% python3 -q
>>> import numpy as np
>>> np.set_printoptions(precision=2, suppress=True, linewidth=160)
>>> X = np.tril(np.array([[-2, 2, 4, 0, -2, -5, 5, -2],
...     [3, -2, -4, -1, -2, 3, 2, 5],
...     [-5, 3, -3, -3, 2, 0, 2, -4],
...     [1, 2, 0, 3, -3, 4, 3, 4],
...     [2, -1, 4, -4, 0, 4, 3, 2],
...     [-5, -3, 0, 3, -5, 0, 0, 1],
...     [-2, 0, -2, 4, 5, 4, 1, -4],
...     [1, 2, -2, 4, 4, -1, -2, 0]]), -1) + np.eye(8, dtype=int)
>>> print(X)
[[ 1  0  0  0  0  0  0  0]
 [ 3  1  0  0  0  0  0  0]
 [-5  3  1  0  0  0  0  0]
 [ 1  2  0  1  0  0  0  0]
 [ 2 -1  4 -4  1  0  0  0]
 [-5 -3  0  3 -5  1  0  0]
 [-2  0 -2  4  5  4  1  0]
 [ 1  2 -2  4  4 -1 -2  1]]
>>> print(np.prod(np.diag(X)), np.round(np.linalg.det(X), 2))
1 1.0
>>> U, sig, VT = np.linalg.svd(X)
>>> print(np.argmax(sig[:-1] / (sig[1:] + 1e-6)) + 1)
7
>>> M2 = U[:, :7] @ np.diag(sig[:7]) @ VT[:7]
>>> print(round(float(np.linalg.norm(X - M2) / np.linalg.norm(X)), 2))
0.0
>>> print(round(float(np.linalg.norm(X - M2, 2)), 2), np.round(sig[7], 2))
0.0 0.0
>>> print(round(float(np.abs(X - M2).max()), 2))
0.0
>>> print(M2.round(2) + 0)
[[ 1.  0.  0.  0.  0.  0.  0.  0.]
 [ 3.  1.  0.  0.  0.  0.  0.  0.]
 [-5.  3.  1.  0.  0.  0.  0.  0.]
 [ 1.  2.  0.  1.  0.  0.  0.  0.]
 [ 2. -1.  4. -4.  1.  0.  0.  0.]
 [-5. -3.  0.  3. -5.  1.  0.  0.]
 [-2.  0. -2.  4.  5.  4.  1.  0.]
 [ 1.  2. -2.  4.  4. -1. -2.  1.]]
>>> M2 = X / np.linalg.norm(X, axis=1, keepdims=True)
>>> cov = M2 @ M2.T
>>> print((np.abs(cov) > 0.9).astype(int))
[[1 1 0 0 0 0 0 0]
 [1 1 0 0 0 0 0 0]
 [0 0 1 0 0 0 0 0]
 [0 0 0 1 0 0 0 0]
 [0 0 0 0 1 0 0 0]
 [0 0 0 0 0 1 0 0]
 [0 0 0 0 0 0 1 0]
 [0 0 0 0 0 0 0 1]]
>>> print((cov - 2 * np.eye(8)).round(6).argmax(axis=1))
[1 0 5 1 0 2 7 6]
>>> print(cov[1])
[ 0.95  1.   -0.64  0.65  0.26 -0.69 -0.23  0.23]
>>> print(np.linalg.norm(M2, axis=1))
[1. 1. 1. 1. 1. 1. 1. 1.]
>>> print(np.argwhere(np.triu(np.abs(cov) > 0.95, 1)))
[]
>>> rng = np.random.default_rng(3212)
>>> idx = rng.permutation(8)
>>> print(idx)
[7 6 2 4 3 5 1 0]
>>> M2 = X[idx][:, idx]
>>> print(round(np.linalg.det(M2), 2), np.round(np.linalg.det(X[idx]), 2))
1.0 -1.0
>>> print(np.trace(M2))
8
>>> print(M2)
[[ 1 -2 -2  4  4 -1  2  1]
 [ 0  1 -2  5  4  4  0 -2]
 [ 0  0  1  0  0  0  3 -5]
 [ 0  0  4  1 -4  0 -1  2]
 [ 0  0  0  0  1  0  2  1]
 [ 0  0  0 -5  3  1 -3 -5]
 [ 0  0  0  0  0  0  1  3]
 [ 0  0  0  0  0  0  0  1]]
>>> M2 = np.array([[2, -3], [-1, 2]])
>>> feats = np.tile(M2, (2, 2))
>>> print(feats)
[[ 2 -3  2 -3]
 [-1  2 -1  2]
 [ 2 -3  2 -3]
 [-1  2 -1  2]]
>>> M2 = feats + rng.integers(-2, 3, (4, 2)) @ rng.integers(-2, 3, (2, 4))
>>> print(M2)
[[ 1 -4  2  0]
 [ 1  0 -1 -2]
 [ 1  0  2 -2]
 [-1  4 -1  1]]
>>> print(np.linalg.matrix_rank(M2 - feats, tol=1e-8))
2
>>> print(M2 - feats)
[[-1 -1  0  3]
 [ 2 -2  0 -4]
 [-1  3  0  1]
 [ 0  2  0 -1]]
>>> print(round(np.linalg.norm(X) ** 2 / np.linalg.norm(X, 2) ** 2, 2))
2.55
>>> print(round(float(np.linalg.norm(X, 2)), 2))
10.33
>>> print(X[6] @ X[7])
32
>>> print(round(float(np.linalg.norm(X[6] - X[7])), 2))
7.0
>>> print(np.linalg.norm(X, axis=1).argmax())
5
>>> U, sig, VT = np.linalg.svd(feats)
>>> print(sig.round(2) + 0)
[8.47 0.47 0.   0.  ]
>>> M2 = U[:, :2] @ np.diag(sig[:2]) @ VT[:2]
>>> print(round(float(np.linalg.norm(feats - M2, 2)), 2), round(float(sig[2]), 2))
0.0 0.0
>>> print(np.linalg.matrix_rank(feats, rtol=0.05))
2
>>> print(round(float(np.linalg.norm(feats - M2) / np.linalg.norm(feats)), 2))
0.0
>>> print(np.linalg.matrix_rank(M2))
2
>>> print(M2)
[[ 2. -3.  2. -3.]
 [-1.  2. -1.  2.]
 [ 2. -3.  2. -3.]
 [-1.  2. -1.  2.]]
>>> A = np.loadtxt("dump.csv", delimiter=",")
>>> print(A)
[[-1.  0.  0.  0.]
 [-2. -2.  0.  0.]
 [ 0.  0. -1.  0.]
 [ 0.  0. -2. -2.]]
>>> print(np.linalg.matrix_power(A - np.diag(np.diag(A)), 4))
[[0. 0. 0. 0.]
 [0. 0. 0. 0.]
 [0. 0. 0. 0.]
 [0. 0. 0. 0.]]
>>> print([int(np.linalg.matrix_rank(np.linalg.matrix_power(A, p))) for p in range(1, 5)])
[4, 4, 4, 4]
>>> print(np.prod(np.diag(A)), round(np.linalg.det(A), 2))
4.0 4.0
>>> print(np.linalg.matrix_rank(A - A[0, 0] * np.eye(4)))
2
>>> th = np.radians(15)
>>> r_ = np.eye(4)
>>> r_[2, 2] = r_[0, 0] = np.cos(th)
>>> r_[2, 0], r_[0, 2] = -np.sin(th), np.sin(th)
>>> print(r_)
[[ 0.97  0.    0.26  0.  ]
 [ 0.    1.    0.    0.  ]
 [-0.26  0.    0.97  0.  ]
 [ 0.    0.    0.    1.  ]]
>>> M2 = A @ r_.T
>>> print(np.abs(M2 - A).max(axis=0))
[0.52 0.   0.52 0.  ]
>>> print(np.allclose(A @ A.T, M2 @ M2.T))
True
>>> print(np.linalg.svd(A, compute_uv=False), np.linalg.svd(M2, compute_uv=False))
[2.92 2.92 0.68 0.68] [2.92 2.92 0.68 0.68]
>>> data = np.load("a.npy")
>>> print(data)
[[2 6 6]
 [0 4 4]
 [3 7 7]
 [0 4 4]]
>>> f, r1 = data[1], data[2]
>>> print(f @ r1)
56
>>> pr = (f @ r1) / (f @ f) * f
>>> print(pr)
[0. 7. 7.]
>>> print((r1 - pr) @ f)
0.0
>>> print(np.linalg.matrix_rank(np.outer(f, r1)))
1
>>> print(np.allclose(data[:-1].T @ np.linalg.lstsq(data[:-1].T, data[-1])[0], data[-1]))
True
>>> print(np.round(data @ np.linalg.pinv(data) @ data, 2) + 0)
[[2. 6. 6.]
 [0. 4. 4.]
 [3. 7. 7.]
 [0. 4. 4.]]
>>> print(np.unique(data.round(6), axis=0).shape)
(3, 3)
>>> print(np.linalg.lstsq(data[:-1].T, data[-1])[2])
2
>>> W = np.array([[2, -5, 8], [-9, -8, -1], [9, -4, 7]])
>>> coef = np.array([3, 2, 3])
>>> act = np.maximum(data @ W + coef, 0)
>>> print(np.linalg.matrix_rank(act))
2
>>> print(act)
[[ 7  0 55]
 [ 3  0 27]
 [ 9  0 69]
 [ 3  0 27]]
>>> W2 = np.array([[-1, -3], [0, 0], [0, -2]])
>>> print(W @ W2)
[[ -2 -22]
 [  9  29]
 [ -9 -41]]
>>> print((act @ W2).round(6).argmax(axis=1))
[0 0 0 0]
>>> print(np.round(np.linalg.norm(data, 2) / np.linalg.norm(data), 2))
0.99
>>> print([round(float(x), 2) for x in np.linalg.svd(data, compute_uv=False)[:3]])
[15.6, 1.88, 0.0]
>>> print(np.linalg.cond(data) > 100)
True
>>> print(np.argsort(-np.linalg.norm(data, axis=0).round(6), kind="stable")[:3])
[1 2 0]
>>> m1 = np.load("case1.npy")
>>> print(m1)
[[0.4  0.   0.6 ]
 [0.33 0.5  0.17]
 [0.67 0.   0.33]]
>>> M2 = np.array([[-1, 1], [0, -1], [-2, 2]])
>>> print(np.linalg.matrix_rank(m1 @ M2))
2
>>> print(M2.T @ m1.T)
[[-1.6  -0.67 -1.33]
 [ 1.6   0.17  1.33]]
>>> print(m1 @ M2)
[[-1.6   1.6 ]
 [-0.67  0.17]
 [-1.33  1.33]]
>>> print(np.einsum("ij,ij->i", m1, m1))
[0.52 0.39 0.56]
>>> print(np.linalg.matrix_rank(np.vstack([m1, M2.T])))
3
>>> print(np.einsum("ik,kj->ji", m1, M2))
[[-1.6  -0.67 -1.33]
 [ 1.6   0.17  1.33]]
>>> print(np.einsum("ik,kj->ij", m1, M2))
[[-1.6   1.6 ]
 [-0.67  0.17]
 [-1.33  1.33]]
>>> def softmax(z):
...     e = np.exp(z - z.max(axis=-1, keepdims=True))
...     return e / e.sum(axis=-1, keepdims=True)
... 
>>> print(softmax(m1[2]))
[0.45 0.23 0.32]
>>> print(softmax(m1).sum(axis=1))
[1. 1. 1.]
>>> scores = m1 @ m1.T / np.sqrt(3)
>>> print(softmax(scores))
[[0.35 0.3  0.34]
 [0.32 0.35 0.33]
 [0.34 0.3  0.36]]
>>> print(softmax(scores + np.triu(np.full(scores.shape, -np.inf), 1)))
[[1.   0.   0.  ]
 [0.48 0.52 0.  ]
 [0.34 0.3  0.36]]
>>> print(softmax(scores).round(6).argmax(axis=1))
[0 1 2]
>>> ev, vecs = np.linalg.eig(m1)
>>> print(m1 @ vecs[:, 0] - ev[0] * vecs[:, 0])
[0. 0. 0.]
>>> print(np.sort(np.linalg.eigvals(np.linalg.inv(m1))))
[-3.7  1.   2. ]
>>> print(round(np.prod(ev), 2))
-0.13
>>> print(np.sort(np.linalg.eigvals(m1.T)))
[-0.27  0.5   1.  ]
>>> print(ev)
[ 0.5   1.   -0.27]
>>> M2 = np.linalg.inv(m1)
>>> print((np.abs(M2) > 1e-9).astype(int))
[[1 0 1]
 [1 1 1]
 [1 0 1]]
>>> print(np.linalg.inv(M2))
[[0.4  0.   0.6 ]
 [0.33 0.5  0.17]
 [0.67 0.   0.33]]
>>> print(np.linalg.det(m1) * M2)
[[ 0.17 -0.   -0.3 ]
 [ 0.01 -0.27  0.13]
 [-0.34 -0.    0.2 ]]
>>> W = np.array([[6, -7, 1, -3], [-8, 7, 1, 6], [7, -2, -3, 7]])
>>> coef = np.array([1, -1, -1, -1])
>>> act = np.maximum(m1 @ W + coef, 0)
>>> print((act > 0).mean(axis=0))
[1.   0.   0.   0.67]
>>> print(act)
[[7.6  0.   0.   2.  ]
 [0.17 0.   0.   2.2 ]
 [7.33 0.   0.   0.  ]]
>>> print((act > 0).astype(int))
[[1 0 0 1]
 [1 0 0 1]
 [1 0 0 0]]
>>> print(np.linalg.matrix_rank(act))
2
>>> W2 = np.array([[1, 3], [-5, 2], [-1, 4], [-4, -4]])
>>> print(act @ W2)
[[-0.4  14.8 ]
 [-8.63 -8.29]
 [ 7.33 21.99]]
>>> print((act @ W2).round(6).argmax(axis=1))
[1 1 1]
>>> K = np.loadtxt("data.csv", delimiter=",")
>>> print(K)
[[ 3. -2.  2. -3.  0. -3. -1.  3. -2.]
 [-1. -1.  3. -3.  3. -1.  1. -1. -2.]
 [-3. -3.  3.  2. -3.  0.  0.  3.  3.]
 [ 3.  2.  1.  2. -3. -2. -2.  2.  1.]
 [ 3.  3. -3.  0.  2.  1.  3. -3.  1.]
 [ 3. -3.  3. -1. -3.  3.  1.  3.  2.]
 [ 0. -1.  3.  1.  1. -2. -1. -1.  2.]
 [ 1.  0.  3. -3.  1. -3.  0.  0. -3.]
 [ 1. -2.  2.  3. -3.  0.  3.  3. -1.]]
>>> idx = rng.permutation(9)
>>> M2 = K[:, idx] * rng.choice([-1, 1], 9)
>>> print(M2)
[[-2. -3. -0. -2.  3. -3.  3. -2.  1.]
 [-2.  1. -3. -3. -1. -3.  1. -1. -1.]
 [ 3.  3.  3. -3.  3.  2. -0. -3. -0.]
 [ 1. -3.  3. -1.  2.  2.  2.  2.  2.]
 [ 1. -3. -2.  3. -3.  0. -1.  3. -3.]
 [ 2. -3.  3. -3.  3. -1. -3. -3. -1.]
 [ 2. -0. -1. -3. -1.  1.  2. -1.  1.]
 [-3. -1. -1. -3.  0. -3.  3.  0. -0.]
 [-1. -1.  3. -2.  3.  3. -0. -2. -3.]]
>>> U, _, VT = np.linalg.svd(K.T @ M2)
>>> print(idx)
[8 0 4 2 7 3 5 1 6]
>>> print(np.round(np.linalg.lstsq(K, M2)[0], 2) + 0)
[[ 0. -1.  0.  0.  0.  0.  0.  0.  0.]
 [ 0.  0.  0.  0.  0.  0.  0.  1.  0.]
 [ 0.  0.  0. -1.  0.  0.  0.  0.  0.]
 [ 0.  0.  0.  0.  0.  1.  0.  0.  0.]
 [ 0.  0. -1.  0.  0.  0.  0.  0.  0.]
 [ 0.  0.  0.  0.  0.  0. -1.  0.  0.]
 [ 0.  0.  0.  0.  0.  0.  0.  0. -1.]
 [ 0.  0.  0.  0.  1.  0.  0.  0.  0.]
 [ 1.  0.  0.  0.  0.  0.  0.  0.  0.]]
>>> print(np.round(U @ VT, 2) + 0)
[[ 0. -1.  0.  0.  0.  0.  0.  0.  0.]
 [ 0.  0.  0.  0.  0.  0.  0.  1.  0.]
 [ 0.  0.  0. -1.  0.  0.  0.  0.  0.]
 [ 0.  0.  0.  0.  0.  1.  0.  0.  0.]
 [ 0.  0. -1.  0.  0.  0.  0.  0.  0.]
 [ 0.  0.  0.  0.  0.  0. -1.  0.  0.]
 [ 0.  0.  0.  0.  0.  0.  0.  0. -1.]
 [ 0.  0.  0.  0.  1.  0.  0.  0.  0.]
 [ 1.  0.  0.  0.  0.  0.  0.  0.  0.]]
